% python3 -q
>>> import numpy as np
>>> np.set_printoptions(suppress=True, linewidth=160)
>>> W0 = np.loadtxt("m.csv", delimiter=",")
>>> W0.round(1)
array([[-0.4,  0.5,  0.6,  0.5, -0.3],
       [ 0.1, -0.1,  0.6, -0.7, -0.3],
       [-0.9, -0.4, -0.1, -0.2,  0.1],
       [-0.1,  0.6,  0.1, -0.4,  0.7],
       [ 0.1, -0.5,  0.5,  0.3,  0.6]])
>>> # columns are unit length and at right angles
>>> np.round(np.linalg.norm(W0, axis=0), 1)
array([1., 1., 1., 1., 1.])
>>> np.round(np.linalg.svd(W0, compute_uv=False), 1)
array([1., 1., 1., 1., 1.])
>>> J = 4 * np.eye(4) + np.ones((4, 4))
>>> J
array([[5., 1., 1., 1.],
       [1., 5., 1., 1.],
       [1., 1., 5., 1.],
       [1., 1., 1., 5.]])
>>> # symmetric, so the eigenvalues are real
>>> ev, V = np.linalg.eig(J)
>>> np.round(np.sort(np.linalg.eigvals(J.T)), 1)
array([4., 4., 4., 8.])
>>> np.round(np.prod(ev), 1)
np.float64(512.0)
>>> ang = np.radians(30)
>>> Rm = np.eye(4)
>>> Rm[0, 0] = Rm[3, 3] = np.cos(ang)
>>> Rm[0, 3], Rm[3, 0] = -np.sin(ang), np.sin(ang)
>>> Rm.round(1)
array([[ 0.9,  0. ,  0. , -0.5],
       [ 0. ,  1. ,  0. ,  0. ],
       [ 0. ,  0. ,  1. ,  0. ],
       [ 0.5,  0. ,  0. ,  0.9]])
>>> B = J @ Rm.T
>>> np.round(np.abs(B - J).max(axis=0), 1)
array([2.6, 0. , 0. , 2.4])
>>> np.round(np.linalg.svd(J, compute_uv=False), 1), np.round(np.linalg.svd(B, compute_uv=False), 1)
(array([8., 4., 4., 4.]), array([8., 4., 4., 4.]))
>>> B = np.array([[1, 3, 2, 3, 2],
...     [3, 0, 0, 0, 1],
...     [0, 3, 2, 3, 1],
...     [3, 3, 3, 2, 3],
...     [2, 2, 3, 2, 3]])
>>> data = np.tril(B)
>>> data
array([[1, 0, 0, 0, 0],
       [3, 0, 0, 0, 0],
       [0, 3, 2, 0, 0],
       [3, 3, 3, 2, 0],
       [2, 2, 3, 2, 3]])
>>> # triangular
>>> rng = np.random.default_rng(325916)
>>> z = rng.permutation(5)
>>> z
array([4, 2, 1, 3, 0])
>>> B = data[z][:, z]
>>> round(float(np.linalg.det(B)), 1), round(np.linalg.det(data[z]), 1)
(0.0, np.float64(0.0))
>>> np.diag(B)
array([3, 2, 0, 2, 1])
>>> np.trace(B)
np.int64(8)
>>> np.round(np.sort(np.abs(np.linalg.eigvals(B))), 1)
array([0., 1., 2., 2., 3.])
>>> np.allclose(B, data)
False
>>> r = np.linalg.matrix_rank(data)
>>> r
np.int64(4)
>>> null = np.linalg.svd(data)[2][r:].T
>>> null.shape
(5, 1)
>>> [int(np.linalg.matrix_rank(np.delete(data, i, axis=0))) for i in range(5)]
[4, 4, 3, 3, 3]
>>> [int(np.linalg.matrix_rank(data[:i])) for i in range(1, len(data) + 1)]
[1, 1, 2, 3, 4]
>>> np.allclose(data @ null, 0)
True
>>> [int(np.linalg.matrix_rank(data[:, :j + 1])) for j in range(5)]
[1, 2, 3, 4, 4]
>>> U, sv, vt = np.linalg.svd(data)
>>> np.argmax(sv[:-1] / (sv[1:] + 1e-6)) + 1
np.int64(4)
>>> B = U[:, :4] @ np.diag(sv[:4]) @ vt[:4]
>>> B.round(1) + 0
array([[1., 0., 0., 0., 0.],
       [3., 0., 0., 0., 0.],
       [0., 3., 2., 0., 0.],
       [3., 3., 3., 2., 0.],
       [2., 2., 3., 2., 3.]])
>>> np.round(np.linalg.norm(data - B, 2), 1), np.round(sv[4], 1)
(np.float64(0.0), np.float64(0.0))
>>> np.linalg.matrix_rank(B)
np.int64(4)
>>> round(np.abs(data - B).max(), 1)
np.float64(0.0)
>>> proj = np.triu(np.array([[0, 2, 3, 1, 1],
...     [0, 3, 2, 3, 2],
...     [1, 0, 1, 0, 0],
...     [0, 3, 3, 1, 1],
...     [2, 1, 2, 0, 0]]), 1) + np.eye(5)
>>> B = proj @ data @ np.linalg.inv(proj)
>>> np.round(np.poly(B), 1) + 0
array([  1.,  -8.,  23., -28.,  12.,   0.])
>>> np.trace(B), np.trace(data)
(np.float64(8.0), np.int64(8))
>>> np.linalg.matrix_rank(B)
np.int64(4)
>>> data @ data
array([[ 1,  0,  0,  0,  0],
       [ 3,  0,  0,  0,  0],
       [ 9,  6,  4,  0,  0],
       [18, 15, 12,  4,  0],
       [20, 21, 21, 10,  9]])
>>> np.allclose(data, data.T)
False
>>> np.allclose(data @ data.T, data.T @ data)
False
>>> np.round(np.abs(np.linalg.eigvals(data)).max(), 1)
np.float64(3.0)
>>> round(np.linalg.det(data), 1)
np.float64(0.0)
>>> A = np.load("w.npy")
>>> A
array([[3, 2, 2, 2, 1],
       [1, 3, 0, 1, 2],
       [1, 2, 0, 2, 2],
       [3, 3, 1, 0, 0],
       [0, 1, 2, 1, 0]])
>>> x = np.array([-3, 0, 3, -2, -3])
>>> rhs = A @ x
>>> c, lr = np.zeros(5), 1 / np.linalg.norm(A, 2) ** 2
>>> for i in range(20):
...     c -= lr * A.T @ (A @ c - rhs)
...     if i % 5 == 0: print(i, round(np.linalg.norm(A @ c - rhs), 1))
... 
0 9.3
5 5.8
10 4.3
15 3.4
>>> c.round(1)
array([-1.7, -1.1,  2.2, -1.5, -2.6])
>>> r0 = np.array([0, -3, 3, 0, -2])
>>> B = A + np.outer(r0, np.eye(5)[4])
>>> np.linalg.matrix_rank(B - A)
np.int64(1)
>>> round(float(np.linalg.det(B) / np.linalg.det(A)), 1), round(float(1 + np.linalg.solve(A, r0)[4]), 1)
(-7.0, -7.0)
>>> B = np.array([[4, 4], [0, -1], [0, -1], [-5, 1], [4, 3]])
>>> A @ B
array([[ 6, 13],
       [ 7,  8],
       [ 2, 10],
       [12,  8],
       [-5, -2]])
>>> np.linalg.matrix_rank(A @ B)
np.int64(2)
>>> np.linalg.matrix_rank(np.vstack([A, B.T]))
np.int64(5)
>>> np.einsum("ik,kj->ij", A, B)
array([[ 6, 13],
       [ 7,  8],
       [ 2, 10],
       [12,  8],
       [-5, -2]])
>>> np.vstack([A, B.T]).shape
(7, 5)
>>> np.einsum("ij,ij->i", A, A)
array([22, 15, 13, 19,  6])
>>> np.einsum("ik,kj->ji", A, B)
array([[ 6,  7,  2, 12, -5],
       [13,  8, 10,  8, -2]])
>>> feats = np.load("case17.npy")
>>> feats
array([[-4,  0,  8, -2],
       [ 4, -3,  0,  3]])
>>> feats[0] @ feats[1]
np.int64(-22)
>>> round(float(np.linalg.norm(feats, 2)), 1)
9.6
>>> np.linalg.norm(feats, axis=1).argmax()
np.int64(0)
>>> r0 = np.array([0, 0])
>>> np.cross(feats[0, :3], feats[1, :3])
array([24, 32, 12])
>>> np.array([np.convolve(row, r0, "same") for row in feats])
array([[0, 0, 0, 0],
       [0, 0, 0, 0]])
>>> U, sv, vt = np.linalg.svd(A, full_matrices=False)
>>> sv.round(1)
array([7.7, 2.9, 2.3, 1.4, 0.3])
>>> round(np.sqrt((sv ** 2).sum()), 1), np.round(np.linalg.norm(A), 1)
(np.float64(8.7), np.float64(8.7))
>>> np.round(np.abs(vt[0]), 1)
array([0.5, 0.7, 0.3, 0.3, 0.3])
>>> np.round(sv / sv[0], 1) + 0
array([1. , 0.4, 0.3, 0.2, 0. ])
>>> np.round(U.T @ U, 1) + 0
array([[1., 0., 0., 0., 0.],
       [0., 1., 0., 0., 0.],
       [0., 0., 1., 0., 0.],
       [0., 0., 0., 1., 0.],
       [0., 0., 0., 0., 1.]])
>>> np.round(U.T @ A @ vt.T, 1) + 0
array([[7.7, 0. , 0. , 0. , 0. ],
       [0. , 2.9, 0. , 0. , 0. ],
       [0. , 0. , 2.3, 0. , 0. ],
       [0. , 0. , 0. , 1.4, 0. ],
       [0. , 0. , 0. , 0. , 0.3]])
>>> (sv > 1e-8).sum()
np.int64(5)
>>> np.round(vt @ vt.T, 1) + 0
array([[1., 0., 0., 0., 0.],
       [0., 1., 0., 0., 0.],
       [0., 0., 1., 0., 0.],
       [0., 0., 0., 1., 0.],
       [0., 0., 0., 0., 1.]])
>>> B = feats[0, 0] * feats[1:] - np.outer(feats[1:, 0], feats[0])
>>> B
array([[  0,  12, -32,  -4]])
>>> feats[:, 0] / feats[0, 0]
array([ 1., -1.])
>>> np.flatnonzero(~B.round(6).any(axis=1))
array([], dtype=int64)
>>> np.linalg.matrix_rank(B), np.linalg.matrix_rank(feats)
(np.int64(1), np.int64(2))
>>> B = np.array([[1, 0, 5], [4, 5, 0], [0, 2, 1], [0, 5, 4]])
>>> np.einsum("ij->j", feats)
array([ 0, -3,  8,  1])
>>> np.einsum("ik,kj->ij", feats, B)
array([[ -4,   6, -20],
       [ -8,   0,  32]])
>>> feats @ B
array([[ -4,   6, -20],
       [ -8,   0,  32]])
>>> m1 = np.load("arr.npy")
>>> m1
array([[6, 2, 5],
       [2, 4, 4],
       [5, 4, 6]])
>>> # symmetric, so the eigenvalues are real
>>> ev, V = np.linalg.eigh(m1)
>>> np.round(V.T @ m1 @ V, 1) + 0
array([[ 0.1,  0. ,  0. ],
       [ 0. ,  2.9,  0. ],
       [ 0. ,  0. , 13. ]])
>>> np.round(np.abs(V[:, -1]), 1)
array([0.6, 0.4, 0.7])
>>> np.round(ev.sum(), 1), np.trace(m1)
(np.float64(16.0), np.int64(16))
>>> ev.round(1)
array([ 0.1,  2.9, 13. ])
>>> (ev > 1e-8).sum(), (ev < -1e-8).sum()
(np.int64(3), np.int64(0))
>>> np.linalg.norm(m1, axis=1).argmax()
np.int64(2)
>>> np.round(np.linalg.norm(m1[2], 1), 1), np.round(np.linalg.norm(m1[2], np.inf), 1)
(np.float64(15.0), np.float64(6.0))
>>> round(np.linalg.norm(m1, 2), 1)
np.float64(13.0)
>>> np.round(np.linalg.norm(m1, axis=1), 1)
array([8.1, 6. , 8.8])
>>> round(np.linalg.norm(m1) ** 2 / np.linalg.norm(m1, 2) ** 2, 1)
np.float64(1.0)
>>> np.round(np.linalg.norm(m1, axis=0), 1)
array([8.1, 6. , 8.8])
>>> np.round(np.linalg.norm(m1, "nuc"), 1)
np.float64(16.0)
>>> W = np.array([[2, 2, 2, 1], [0, 2, 1, 1], [1, 2, 2, 2]])
>>> c = np.array([-3, 1, 3, 0])
>>> act = np.maximum(m1 @ W + c, 0)
>>> act
array([[14, 27, 27, 18],
       [ 5, 21, 19, 14],
       [13, 31, 29, 21]])
>>> (act > 0).mean(axis=0)
array([1., 1., 1., 1.])
>>> C = np.array([[0, 0], [-1, 1], [-1, 3], [3, -2]])
>>> W @ C
array([[-1,  6],
       [ 0,  3],
       [ 2,  4]])
>>> act @ C
array([[ 0, 72],
       [ 2, 50],
       [ 3, 76]])
>>> (act @ C).round(6).argmax(axis=1)
array([1, 1, 1])
>>> U, sv, vt = np.linalg.svd(act)
>>> sv.round(1)
array([73.4,  4.4,  0.7])
>>> np.argmax(sv[:-1] / (sv[1:] + 1e-6)) + 1
np.int64(1)
>>> B = U[:, :1] @ np.diag(sv[:1]) @ vt[:1]
>>> np.linalg.matrix_rank(act, rtol=0.05)
np.int64(2)
>>> np.linalg.matrix_rank(B)
np.int64(1)
>>> B.round(1)
array([[11.7, 27.9, 26.6, 18.7],
       [ 8.4, 20. , 19. , 13.4],
       [12.9, 30.9, 29.4, 20.7]])
>>> mat = np.load("out5.npy")
>>> mat
array([[3, 6, 2, 1],
       [1, 6, 2, 0],
       [1, 6, 2, 0]])
>>> def softmax(z):
...     e = np.exp(z - z.max(axis=-1, keepdims=True))
...     return e / e.sum(axis=-1, keepdims=True)
... 
>>> np.round(softmax(mat).sum(axis=1), 1)
array([1., 1., 1.])
>>> np.round(softmax(mat[1] + 2), 1) + 0
array([0., 1., 0., 0.])
>>> np.round(softmax(mat[1]), 1) + 0
array([0., 1., 0., 0.])
>>> att = mat @ mat.T / np.sqrt(4)
>>> np.round(softmax(att + np.triu(np.full(att.shape, -np.inf), 1)), 1)
array([[1. , 0. , 0. ],
       [0.7, 0.3, 0. ],
       [0.6, 0.2, 0.2]])
>>> softmax(att).round(6).argmax(axis=1)
array([0, 0, 0])
>>> mat.reshape(-1, 2)
array([[3, 6],
       [2, 1],
       [1, 6],
       [2, 0],
       [1, 6],
       [2, 0]])
>>> mat.reshape(2, -1)
array([[3, 6, 2, 1, 1, 6],
       [2, 0, 1, 6, 2, 0]])
>>> mat.ravel(order="F")
array([3, 1, 1, 6, 6, 6, 2, 2, 2, 1, 0, 0])
>>> blk = mat.reshape(3, 2, -1)
>>> blk.sum(axis=1)
array([[5, 7],
       [3, 6],
       [3, 6]])
>>> np.swapaxes(blk, 1, 2)[2]
array([[1, 2],
       [6, 0]])
>>> blk[:, 0]
array([[3, 6],
       [1, 6],
       [1, 6]])
>>> B = mat / np.linalg.norm(mat, axis=1, keepdims=True)
>>> C2 = B @ B.T
>>> C2.round(1)
array([[1. , 0.9, 0.9],
       [0.9, 1. , 1. ],
       [0.9, 1. , 1. ]])
>>> (C2 - 2 * np.eye(3)).round(6).argmax(axis=1)
array([1, 2, 1])
>>> round(float(np.degrees(np.arccos(np.clip(C2[0, 2], -1, 1)))), 1)
18.2
>>> (np.abs(C2) > 0.9).astype(int)
array([[1, 1, 1],
       [1, 1, 1],
       [1, 1, 1]])
>>> C2[0].round(1)
array([1. , 0.9, 0.9])
>>> np.round(np.linalg.norm(B, axis=1), 1)
array([1., 1., 1.])
>>> F = np.loadtxt("run4.csv", delimiter=",")
>>> F
array([[1., 1., 1., 1., 1., 1.],
       [3., 3., 3., 3., 3., 3.],
       [2., 3., 2., 3., 2., 3.],
       [1., 1., 1., 1., 1., 1.],
       [3., 3., 3., 3., 3., 3.],
       [2., 3., 2., 3., 2., 3.]])
>>> # row 3 repeats row 0
>>> r = np.linalg.matrix_rank(F)
>>> r
np.int64(2)
>>> null = np.linalg.svd(F)[2][r:].T
>>> np.round(null @ null.T, 1) + 0
array([[ 0.7,  0. , -0.3,  0. , -0.3,  0. ],
       [ 0. ,  0.7,  0. , -0.3,  0. , -0.3],
       [-0.3,  0. ,  0.7,  0. , -0.3,  0. ],
       [ 0. , -0.3,  0. ,  0.7,  0. , -0.3],
       [-0.3,  0. , -0.3,  0. ,  0.7,  0. ],
       [ 0. , -0.3,  0. , -0.3,  0. ,  0.7]])
>>> np.linalg.matrix_rank(F.T @ F), np.linalg.matrix_rank(F @ F.T)
(np.int64(2), np.int64(2))
>>> [int(np.linalg.matrix_rank(np.delete(F, i, axis=0))) for i in range(6)]
[2, 2, 2, 2, 2, 2]
>>> null.shape
(6, 4)
>>> np.round(F @ null, 1) + 0
array([[0., 0., 0., 0.],
       [0., 0., 0., 0.],
       [0., 0., 0., 0.],
       [0., 0., 0., 0.],
       [0., 0., 0., 0.],
       [0., 0., 0., 0.]])
>>> B = F / np.sqrt((F ** 2).mean(axis=1, keepdims=True))
>>> F - F.mean(axis=1, keepdims=True)
array([[ 0. ,  0. ,  0. ,  0. ,  0. ,  0. ],
       [ 0. ,  0. ,  0. ,  0. ,  0. ,  0. ],
       [-0.5,  0.5, -0.5,  0.5, -0.5,  0.5],
       [ 0. ,  0. ,  0. ,  0. ,  0. ,  0. ],
       [ 0. ,  0. ,  0. ,  0. ,  0. ,  0. ],
       [-0.5,  0.5, -0.5,  0.5, -0.5,  0.5]])
